>>> import numpy as np
>>> from numpy import linalg as LA
>>> np.set_printoptions(suppress=True, linewidth=140)
>>> rd = lambda a: np.round(a, 2) + 0
>>> mat = np.load("dump.npy")
>>> mat
array([[ 7.72,  1.1 ,  0.38,  8.14,  0.26,  5.32,  4.26],
       [-0.31, -1.42, -0.47, -0.21,  1.95,  2.08,  0.53],
       [ 1.79,  0.49,  1.01,  0.47, -0.91, -1.51, -1.12],
       [ 4.3 ,  1.97, -0.17,  4.71, -1.16,  1.58,  2.89],
       [-0.7 ,  2.42, -0.11,  0.69, -1.33, -1.01,  0.44],
       [ 3.54,  1.87,  1.58,  2.73, -0.8 , -1.01, -0.53],
       [ 0.44, -2.92,  0.2 , -0.01,  2.75,  2.86,  0.44],
       [ 3.86,  0.76,  0.74,  4.17, -0.06,  2.07,  1.84],
       [-3.2 ,  0.76,  0.02, -4.22, -1.91, -5.19, -2.79],
       [ 3.64, -2.88, -0.02,  2.84,  1.72,  4.62,  2.18],
       [ 0.67, -2.37,  0.41,  0.17,  1.69,  2.19,  0.5 ],
       [-1.9 , -2.09,  0.11, -2.73,  0.03, -0.75, -1.14],
       [-2.71, -3.67, -0.11, -2.94,  1.93,  1.51, -0.76],
       [ 6.02,  0.23,  0.93,  6.22,  1.23,  4.07,  2.63],
       [ 1.1 ,  1.85,  0.25,  1.05, -1.35, -1.38, -0.09],
       [ 3.25,  2.4 ,  0.01,  2.68, -1.5 , -1.06,  0.78],
       [ 2.82,  0.41,  0.95,  3.4 ,  1.13,  2.42,  0.94],
       [-4.99, -3.6 , -0.01, -5.92,  1.08, -1.82, -2.59],
       [-7.73,  1.  , -1.24, -7.14, -2.15, -5.6 , -2.91],
       [-6.75, -1.37, -0.66, -6.07, -0.1 , -2.67, -2.12],
       [ 2.34, -1.54,  0.64,  2.57,  2.74,  3.85,  1.3 ],
       [-0.86,  2.26,  0.15,  1.21, -1.23, -0.41,  0.78],
       [-1.18,  0.62,  0.68, -2.25, -0.6 , -3.34, -2.21],
       [-6.73, -0.54, -0.78, -7.98, -1.04, -5.94, -3.89],
       [-1.77, -2.22, -0.04, -2.93,  0.29, -0.85, -1.66],
       [ 0.13, -3.69, -0.65,  0.09,  2.43,  4.33,  1.59],
       [-2.53,  1.17, -1.34, -1.24, -1.16, -0.58,  0.66],
       [-0.89,  0.07,  0.58, -1.14,  0.18, -1.45, -1.44],
       [ 6.15, -0.78,  1.1 ,  6.33,  1.58,  5.37,  2.49],
       [-3.21, -0.6 , -1.38, -3.38, -1.57, -1.62, -0.83],
       [ 0.83,  0.68,  0.27,  0.98, -0.28,  0.05,  0.  ]])
>>> out = np.c_[mat[:, :6] @ np.array([[-1, 1, -2, -2, 0, 0],
...     [0, 1, -2, -2, 2, -1],
...     [-2, 1, 2, 0, 2, 1],
...     [-2, 2, 1, -2, -2, 0],
...     [0, 1, -2, -2, -2, 1],
...     [2, -1, 1, -2, 2, 2]]), np.array([-4, 0, 1, -3, 1, -2, -4, 2, 5, -5, -2, 5, -4, 4, 4, 3, 2, 5, 2, 5, 0, 5, -5, 1, 5, 4, -5, -5, 4, -4, -1])]
>>> rd(out)
array([[-14.12,  20.42,  -3.94, -45.08,  -3.2 ,  10.18,  -4.  ],
       [  5.83,  -2.75,   0.49,  -4.18,  -3.1 ,   7.06,   0.  ],
       [ -7.77,   4.83,  -1.76,  -0.66,   0.86,  -3.41,   1.  ],
       [-10.22,  12.78,  -4.27, -22.8 ,  -0.34,  -0.14,  -3.  ],
       [ -2.48,   2.67,  -1.32,  -0.14,   3.88,  -5.88,   1.  ],
       [-14.18,  12.66,  -4.34, -12.66,   1.02,  -3.11,  -2.  ],
       [  4.9 ,  -2.41,   2.71,  -6.24,  -5.2 ,  11.59,  -4.  ],
       [ -9.54,  11.57,  -1.4 , -21.6 ,  -1.08,   4.06,   2.  ],
       [  1.22,  -7.58,  -0.67,  27.52,   3.44, -13.03,   5.  ],
       [ -0.04,   3.52,   2.46, -19.88,  -5.68,  13.82,  -5.  ],
       [  2.55,  -1.45,   3.2 ,  -4.7 ,  -3.26,   8.85,  -2.  ],
       [  5.64,  -8.56,   4.66,  14.88,  -0.06,   0.73,   5.  ],
       [ 11.83, -11.95,   7.25,  11.76,  -2.52,   8.51,  -4.  ],
       [-12.18,  16.78,  -2.81, -35.54,  -4.44,  10.07,   4.  ],
       [ -6.46,   5.33,  -3.03,  -2.54,   2.04,  -5.71,   4.  ],
       [-10.75,  10.58,  -6.66, -11.54,   0.34,  -6.01,   3.  ],
       [ -6.68,   9.69,  -1.  , -20.36,  -1.5 ,   6.51,   2.  ],
       [ 13.21, -17.54,   7.26,  30.5 ,  -1.18,   1.03,   5.  ],
       [ 13.29, -18.8 ,   2.54,  43.24,   6.9 , -15.59,   2.  ],
       [ 14.87, -18.35,   6.38,  33.92,   2.94,  -4.73,   5.  ],
       [ -1.06,   5.47,   0.62, -19.92,  -4.72,  12.62,   0.  ],
       [ -2.68,   3.15,   0.76,  -1.94,   4.04,  -4.16,   5.  ],
       [ -2.36,  -1.64,  -1.91,  13.5 ,   1.62,  -7.22,  -5.  ],
       [ 12.37, -19.11,   1.14,  44.46,   3.52, -13.16,   1.  ],
       [  6.01,  -8.75,   3.54,  14.96,  -0.94,   0.77,   5.  ],
       [  9.65,  -5.93,   5.38,  -6.58,  -5.06,  14.13,   4.  ],
       [  6.53,  -5.76,   0.54,   8.68,   3.3 ,  -4.83,  -5.  ],
       [ -0.89,  -0.89,  -0.15,   6.46,   0.32,  -2.21,  -5.  ],
       [-10.27,  15.34,   0.  , -37.3 ,  -4.44,  14.2 ,   4.  ],
       [  9.49, -11.9 ,   3.  ,  20.76,   2.7 ,  -5.59,  -4.  ],
       [ -3.23,   3.41,  -0.89,  -4.52,   0.6 ,  -0.59,  -1.  ]])
>>> rd(LA.norm(out - mat @ LA.lstsq(mat, out)[0], axis=0))
array([ 0.  ,  0.  ,  0.  ,  0.  ,  0.  ,  0.  , 17.25])
>>> print(rd(LA.lstsq(mat, out[:, 0])[0]))
[-1.  0. -2. -2.  0.  2.  0.]
>>> Xc = (mat - mat.mean(axis=0)) / mat.std(axis=0)
>>> print(np.argwhere(np.abs(Xc) > 2))
[[ 0  0]
 [ 0  3]
 [ 0  6]
 [ 5  2]
 [18  0]
 [23  3]
 [23  5]
 [23  6]
 [26  2]
 [29  2]]
>>> rd(Xc.std(axis=0))
array([1., 1., 1., 1., 1., 1., 1.])
>>> b = LA.lstsq(np.delete(Xc, 5, axis=1), Xc[:, 5])[0]
>>> rd(1 - np.var(Xc[:, 5] - np.delete(Xc, 5, axis=1) @ b))
np.float64(1.0)
>>> np.abs(b).argmax()
np.int64(3)
>>> x = np.array([3, 3, 1, 3, 1, 1, 1])
>>> rhs = mat @ x
>>> rd(LA.lstsq(mat, rhs)[0])
array([3., 3., 1., 3., 1., 1., 1.])
>>> rd(LA.pinv(mat) @ mat)
array([[1., 0., 0., 0., 0., 0., 0.],
       [0., 1., 0., 0., 0., 0., 0.],
       [0., 0., 1., 0., 0., 0., 0.],
       [0., 0., 0., 1., 0., 0., 0.],
       [0., 0., 0., 0., 1., 0., 0.],
       [0., 0., 0., 0., 0., 1., 0.],
       [0., 0., 0., 0., 0., 0., 1.]])
>>> rng = np.random.default_rng(772)
>>> rhs = rhs + 0.05 * rng.normal(size=31)
>>> rd(rhs)
array([ 61.12,  -1.68,   5.73,  36.02,   5.21,  23.64,  -1.19,  31.01, -29.79,  19.29,   0.26, -21.88, -25.41,  46.23,   9.49,  23.15,
        25.3 , -46.9 , -53.48, -48.07,  18.72,   7.24, -13.82, -57.4 , -23.  ,  -2.82, -10.32,  -7.93,  45.62, -26.99,   7.56])
>>> b, *_ = LA.lstsq(mat, rhs)
>>> print(rd(b))
[3.   3.03 1.09 2.96 1.   1.02 1.03]
>>> out = mat + rng.integers(-2, 3, (31, 6)) @ rng.integers(-2, 3, (6, 7))
>>> rd(out)
array([[ 11.72,   7.1 ,  -1.62,  18.14,   3.26,   5.32,   3.26],
       [ -2.31,  -8.42,   6.53, -10.21,  -1.05,  -3.92,  -9.47],
       [  7.79,  -1.51,   1.01,  -4.53,  -8.91,  -4.51,  -8.12],
       [  4.3 ,   3.97,  -5.17,  14.71,  -2.16,   0.58,   3.89],
       [  1.3 ,   7.42,  -2.11,   5.69,   2.67,   3.99,   3.44],
       [  1.54,   0.87,   0.58,   7.73,   1.2 ,  -5.01,  -5.53],
       [  0.44,  -0.92,   8.2 ,  -5.01,   8.75,   4.86,   0.44],
       [ -4.14,  -2.24,   1.74,   8.17,   2.94,  -0.93,   2.84],
       [  2.8 ,   0.76,  -6.98,  -4.22,  -8.91,  -5.19,  -4.79],
       [  5.64,   0.12,   1.98,  11.84,   0.72,   1.62,  -1.82],
       [ -5.33,   0.63,   3.41,  11.17,  10.69,   0.19,   2.5 ],
       [ -5.9 ,  -8.09,   6.11,  -6.73,   0.03,  -8.75, -11.14],
       [  3.29,   0.33,  -0.11, -10.94,   4.93,   8.51,   3.24],
       [  4.02,  -3.77,  -0.07,   5.22,  -4.77,   2.07,   1.63],
       [  7.1 ,   8.85,  -4.75,  11.05,  -1.35,   0.62,   2.91],
       [ -2.75,   1.4 ,   0.01,   5.68,   1.5 ,  -0.06,   4.78],
       [ -1.18,   3.41,   7.95,   9.4 ,   8.13,  -0.58,   3.94],
       [ -4.99,  -4.6 ,   1.99, -16.92,   5.08,   2.18,  -0.59],
       [ -3.73,   0.  , -10.24, -10.14,  -7.15,  -2.6 ,  -1.91],
       [ -4.75,   0.63,   2.34,  -9.07,   1.9 ,  -0.67,  -1.12],
       [ -1.66,  -9.54,   1.64,  -9.43,  -2.26,   2.85,   0.3 ],
       [ -0.86,  -1.74,   1.15,  -4.79,  -2.23,  -3.41,  -6.22],
       [  4.82,   3.62,  -6.32,   2.75,  -6.6 ,  -3.34,   0.79],
       [ -2.73,   0.46,  -3.78,  -2.98,  -7.04,  -8.94,  -5.89],
       [ -5.77,  -3.22,  -5.04,  -1.93,   1.29,   2.15,   5.34],
       [-11.87, -11.69,   1.35,   3.09,  -1.57,   0.33,   1.59],
       [-14.53,  -4.83,  -4.34,   0.76,  -3.16,   2.42,   8.66],
       [  3.11,   4.07,   4.58,  -0.14,   0.18,   0.55,  -1.44],
       [ 10.15,   0.22,   0.1 ,   5.33,  -3.42,   6.37,   3.49],
       [ -1.21,   0.4 ,  -9.38,  -2.38,  -2.57,   1.38,   3.17],
       [ -7.17,  -6.32,  -2.73,  -3.02,  -2.28,   1.05,   2.  ]])
>>> print(np.abs(out - mat).sum(axis=1))
[26. 45. 31. 20. 26. 20. 23. 23. 22. 24. 36. 38. 32. 17. 33. 18. 33. 24. 26. 15. 32. 22. 30. 24. 22. 33. 36. 15. 14. 20. 27.]
>>> rd(LA.svd(out - mat, compute_uv=False))
array([41.94, 34.35, 28.74, 28.6 , 10.21,  4.82,  0.  ])
>>> LA.matrix_rank(out - mat, tol=1e-8)
np.int64(6)
>>> K = np.load("mat.npy")
>>> K
array([[0, 1, 1, 1, 0, 1, 0],
       [1, 0, 1, 1, 0, 1, 0],
       [1, 1, 0, 0, 1, 0, 1],
       [1, 1, 0, 0, 0, 1, 1],
       [0, 0, 1, 0, 0, 0, 1],
       [1, 1, 0, 1, 0, 0, 0],
       [0, 0, 1, 1, 1, 0, 0]])
>>> # equal to its transpose
>>> np.all(LA.eigvalsh(K) > 0)
np.False_
>>> rd(LA.eigvalsh(K).min())
np.float64(-2.19)
>>> F = np.array([[-1.1, 0.5, -0.3, 0.8, 0.1],
...     [0.0, 2.0, -0.1, -0.3, -0.5],
...     [-1.0, -1.8, 0.4, -0.3, 0.4],
...     [0.0, -0.1, -1.0, 0.2, -2.0],
...     [-0.3, -0.8, 0.8, 0.3, 1.2]])
>>> F
array([[-1.1,  0.5, -0.3,  0.8,  0.1],
       [ 0. ,  2. , -0.1, -0.3, -0.5],
       [-1. , -1.8,  0.4, -0.3,  0.4],
       [ 0. , -0.1, -1. ,  0.2, -2. ],
       [-0.3, -0.8,  0.8,  0.3,  1.2]])
>>> rd(F.mean(axis=0))
array([-0.48, -0.04, -0.04,  0.14, -0.16])
>>> rd(F - F[0])
array([[ 0. ,  0. ,  0. ,  0. ,  0. ],
       [ 1.1,  1.5,  0.2, -1.1, -0.6],
       [ 0.1, -2.3,  0.7, -1.1,  0.3],
       [ 1.1, -0.6, -0.7, -0.6, -2.1],
       [ 0.8, -1.3,  1.1, -0.5,  1.1]])
>>> np.count_nonzero(F)
np.int64(23)
>>> print(rd(F.sum(axis=1)))
[ 0.   1.1 -2.3 -2.9  1.2]
>>> np.abs(F).max()
np.float64(2.0)
>>> z = rng.permutation(5)
>>> z
array([2, 0, 3, 1, 4])
>>> out = F[z][:, z]
>>> print(np.allclose(out, F))
False
>>> out
array([[ 0.4, -1. , -0.3, -1.8,  0.4],
       [-0.3, -1.1,  0.8,  0.5,  0.1],
       [-1. ,  0. ,  0.2, -0.1, -2. ],
       [-0.1,  0. , -0.3,  2. , -0.5],
       [ 0.8, -0.3,  0.3, -0.8,  1.2]])
>>> np.trace(out)
np.float64(2.7)
>>> print(LA.norm(out, axis=1).argmax())
2
>>> rd(LA.norm(out, axis=0))
array([1.38, 1.52, 0.97, 2.85, 2.42])
>>> rd(LA.norm(out, axis=1))
array([2.16, 1.48, 2.25, 2.09, 1.7 ])
>>> out[2] @ out[3]
np.float64(0.84)
>>> rd(LA.norm(out[2] - out[3]))
np.float64(2.78)
>>> rd(LA.norm(out[2], 1)), rd(LA.norm(out[2], np.inf))
(np.float64(3.3), np.float64(2.0))
>>> P = np.triu(np.array([[2, 1, -2, 2, 1],
...     [-2, 0, 1, 1, 0],
...     [0, 0, -1, 1, -2],
...     [1, -2, 0, -1, 2],
...     [-1, 0, 2, 0, 0]]), 1) + np.eye(5)
>>> out = P @ F @ LA.inv(P)
>>> rd(np.poly(out))
array([ 1.  , -2.7 , -0.68,  2.69,  1.15,  2.37])
>>> rd(np.trace(out)), rd(np.trace(F))
(np.float64(2.7), np.float64(2.7))
>>> print(rd(out))
[[  0.6   4.5  -5.7   1.8 -19.6]
 [ -1.    1.1  -3.8   4.3 -17.3]
 [ -0.4   0.1  -3.1   3.1 -16. ]
 [ -0.6  -1.1   0.5   2.6  -3.2]
 [ -0.3  -0.5   0.7   0.7   1.5]]
>>> rd(LA.det(out))
np.float64(-2.37)
>>> feats = np.array([[-0.5, -0.6, -0.1, -0.3, -0.1, 1.3, 0.2, -0.2, 1.9, 1.0, -0.8, -0.1],
...     [0.2, 0.3, -1.9, -0.5, 0.4, 0.0, 0.8, 0.0, -0.4, 0.5, 1.1, 0.9],
...     [0.6, 0.2, -0.8, 1.7, -0.2, 1.4, -1.0, -0.2, 0.8, -1.2, -1.2, 0.8],
...     [0.0, -1.2, 0.8, 0.4, -1.6, -0.1, -1.4, -1.8, 1.0, 1.4, 0.0, -0.2],
...     [0.3, -0.9, -0.1, 1.2, -0.6, -0.2, -1.0, -0.1, -1.6, 1.4, 0.6, 1.4],
...     [0.8, 1.3, 0.3, 0.0, -0.7, 0.8, -1.2, -1.0, -0.7, 2.0, -0.7, 1.1]])
>>> print(feats)
[[-0.5 -0.6 -0.1 -0.3 -0.1  1.3  0.2 -0.2  1.9  1.  -0.8 -0.1]
 [ 0.2  0.3 -1.9 -0.5  0.4  0.   0.8  0.  -0.4  0.5  1.1  0.9]
 [ 0.6  0.2 -0.8  1.7 -0.2  1.4 -1.  -0.2  0.8 -1.2 -1.2  0.8]
 [ 0.  -1.2  0.8  0.4 -1.6 -0.1 -1.4 -1.8  1.   1.4  0.  -0.2]
 [ 0.3 -0.9 -0.1  1.2 -0.6 -0.2 -1.  -0.1 -1.6  1.4  0.6  1.4]
 [ 0.8  1.3  0.3  0.  -0.7  0.8 -1.2 -1.  -0.7  2.  -0.7  1.1]]
>>> theta = np.radians(135)
>>> R = np.eye(12)
>>> R[9, 9] = R[10, 10] = np.cos(theta)
>>> R[9, 10], R[10, 9] = -np.sin(theta), np.sin(theta)
>>> rd(R)
array([[ 1.  ,  0.  ,  0.  ,  0.  ,  0.  ,  0.  ,  0.  ,  0.  ,  0.  ,  0.  ,  0.  ,  0.  ],
       [ 0.  ,  1.  ,  0.  ,  0.  ,  0.  ,  0.  ,  0.  ,  0.  ,  0.  ,  0.  ,  0.  ,  0.  ],
       [ 0.  ,  0.  ,  1.  ,  0.  ,  0.  ,  0.  ,  0.  ,  0.  ,  0.  ,  0.  ,  0.  ,  0.  ],
       [ 0.  ,  0.  ,  0.  ,  1.  ,  0.  ,  0.  ,  0.  ,  0.  ,  0.  ,  0.  ,  0.  ,  0.  ],
       [ 0.  ,  0.  ,  0.  ,  0.  ,  1.  ,  0.  ,  0.  ,  0.  ,  0.  ,  0.  ,  0.  ,  0.  ],
       [ 0.  ,  0.  ,  0.  ,  0.  ,  0.  ,  1.  ,  0.  ,  0.  ,  0.  ,  0.  ,  0.  ,  0.  ],
       [ 0.  ,  0.  ,  0.  ,  0.  ,  0.  ,  0.  ,  1.  ,  0.  ,  0.  ,  0.  ,  0.  ,  0.  ],
       [ 0.  ,  0.  ,  0.  ,  0.  ,  0.  ,  0.  ,  0.  ,  1.  ,  0.  ,  0.  ,  0.  ,  0.  ],
       [ 0.  ,  0.  ,  0.  ,  0.  ,  0.  ,  0.  ,  0.  ,  0.  ,  1.  ,  0.  ,  0.  ,  0.  ],
       [ 0.  ,  0.  ,  0.  ,  0.  ,  0.  ,  0.  ,  0.  ,  0.  ,  0.  , -0.71, -0.71,  0.  ],
       [ 0.  ,  0.  ,  0.  ,  0.  ,  0.  ,  0.  ,  0.  ,  0.  ,  0.  ,  0.71, -0.71,  0.  ],
       [ 0.  ,  0.  ,  0.  ,  0.  ,  0.  ,  0.  ,  0.  ,  0.  ,  0.  ,  0.  ,  0.  ,  1.  ]])
>>> out = feats @ R.T
>>> print(rd(np.abs(out - feats).max(axis=0)))
[0.   0.   0.   0.   0.   0.   0.   0.   0.   2.92 2.61 0.  ]
>>> print(np.allclose(feats @ feats.T, out @ out.T))
True
>>> rd(LA.svd(feats, compute_uv=False)), rd(LA.svd(out, compute_uv=False))
(array([4.76, 3.8 , 3.28, 2.65, 2.26, 1.36]), array([4.76, 3.8 , 3.28, 2.65, 2.26, 1.36]))
>>> def softmax(z):
...     e = np.exp(z - z.max(axis=-1, keepdims=True))
...     return e / e.sum(axis=-1, keepdims=True)
... 
>>> rd(softmax(feats[4]))
array([0.07, 0.02, 0.05, 0.18, 0.03, 0.04, 0.02, 0.05, 0.01, 0.22, 0.1 , 0.22])
>>> att = feats @ feats.T / np.sqrt(12)
>>> softmax(att).round(6).argmax(axis=1)
array([0, 1, 2, 3, 4, 5])
>>> rd(softmax(att)[4] @ feats)
array([ 0.34, -0.49, -0.06,  0.85, -0.65,  0.05, -0.97, -0.41, -1.01,  1.35,  0.28,  1.13])
>>> rd(softmax(att + np.triu(np.full(att.shape, -np.inf), 1)))
array([[1.  , 0.  , 0.  , 0.  , 0.  , 0.  ],
       [0.08, 0.92, 0.  , 0.  , 0.  , 0.  ],
       [0.07, 0.02, 0.91, 0.  , 0.  , 0.  ],
       [0.07, 0.01, 0.03, 0.9 , 0.  , 0.  ],
       [0.02, 0.06, 0.04, 0.12, 0.77, 0.  ],
       [0.03, 0.02, 0.04, 0.09, 0.11, 0.71]])
